$ python3 -q
>>> import numpy as np
>>> np.set_printoptions(precision=2, suppress=True, linewidth=200, legacy="1.25")
>>> u = np.array([2, 2, 2, 2, -1])
>>> r1 = np.array([1, 2, 1, 1, 2, 2, 0, 0, 0, 2, 0, 2])
>>> K = u[:, None] + r1[None, :]
>>> K
array([[ 3,  4,  3,  3,  4,  4,  2,  2,  2,  4,  2,  4],
       [ 3,  4,  3,  3,  4,  4,  2,  2,  2,  4,  2,  4],
       [ 3,  4,  3,  3,  4,  4,  2,  2,  2,  4,  2,  4],
       [ 3,  4,  3,  3,  4,  4,  2,  2,  2,  4,  2,  4],
       [ 0,  1,  0,  0,  1,  1, -1, -1, -1,  1, -1,  1]])
>>> # rows 0 and 1 are equal
>>> out = K / np.sqrt((K ** 2).mean(axis=1, keepdims=True))
>>> K - K.mean(axis=1, keepdims=True)
array([[-0.08,  0.92, -0.08, -0.08,  0.92,  0.92, -1.08, -1.08, -1.08,  0.92, -1.08,  0.92],
       [-0.08,  0.92, -0.08, -0.08,  0.92,  0.92, -1.08, -1.08, -1.08,  0.92, -1.08,  0.92],
       [-0.08,  0.92, -0.08, -0.08,  0.92,  0.92, -1.08, -1.08, -1.08,  0.92, -1.08,  0.92],
       [-0.08,  0.92, -0.08, -0.08,  0.92,  0.92, -1.08, -1.08, -1.08,  0.92, -1.08,  0.92],
       [-0.08,  0.92, -0.08, -0.08,  0.92,  0.92, -1.08, -1.08, -1.08,  0.92, -1.08,  0.92]])
>>> np.linalg.matrix_rank(out) == np.linalg.matrix_rank(K)
True
>>> print(out[4])
[ 0.    1.15  0.    0.    1.15  1.15 -1.15 -1.15 -1.15  1.15 -1.15  1.15]
>>> [round(float(x), 2) for x in np.linalg.svd(K, compute_uv=False)[:3]]
[22.21, 2.79, 0.0]
>>> np.linalg.cond(K) > 100
True
>>> round(float(np.linalg.norm(K, 2) / np.linalg.norm(K)), 2)
0.99
>>> np.argsort(-np.linalg.norm(K, axis=0).round(6), kind="stable")[:3]
array([1, 4, 5])
>>> rank = np.linalg.matrix_rank(K)
>>> rank
2
>>> ns = np.linalg.svd(K)[2][rank:].T
>>> [int(np.linalg.matrix_rank(K[:, :j + 1])) for j in range(12)]
[1, 2, 2, 2, 2, 2, 2, 2, 2, 2, 2, 2]
>>> left, sig, Vt = np.linalg.svd(K, full_matrices=False)
>>> print(np.round(left.T @ left, 2) + 0)
[[1. 0. 0. 0. 0.]
 [0. 1. 0. 0. 0.]
 [0. 0. 1. 0. 0.]
 [0. 0. 0. 1. 0.]
 [0. 0. 0. 0. 1.]]
>>> np.abs(Vt[0])
array([0.27, 0.36, 0.27, 0.27, 0.36, 0.36, 0.18, 0.18, 0.18, 0.36, 0.18, 0.36])
>>> print(np.round(Vt @ Vt.T, 2) + 0)
[[1. 0. 0. 0. 0.]
 [0. 1. 0. 0. 0.]
 [0. 0. 1. 0. 0.]
 [0. 0. 0. 1. 0.]
 [0. 0. 0. 0. 1.]]
>>> print(np.round(left.T @ K @ Vt.T, 2) + 0)
[[22.21  0.    0.    0.    0.  ]
 [ 0.    2.79  0.    0.    0.  ]
 [ 0.    0.    0.    0.    0.  ]
 [ 0.    0.    0.    0.    0.  ]
 [ 0.    0.    0.    0.    0.  ]]
>>> sig.round(2) + 0
array([22.21,  2.79,  0.  ,  0.  ,  0.  ])
>>> round(np.sqrt((sig ** 2).sum()), 2), round(float(np.linalg.norm(K)), 2)
(22.38, 22.38)
>>> left.shape, sig.shape, Vt.shape
((5, 5), (5,), (5, 12))
>>> np.allclose(left * sig @ Vt, K)
True
>>> (sig > 1e-8).sum()
2
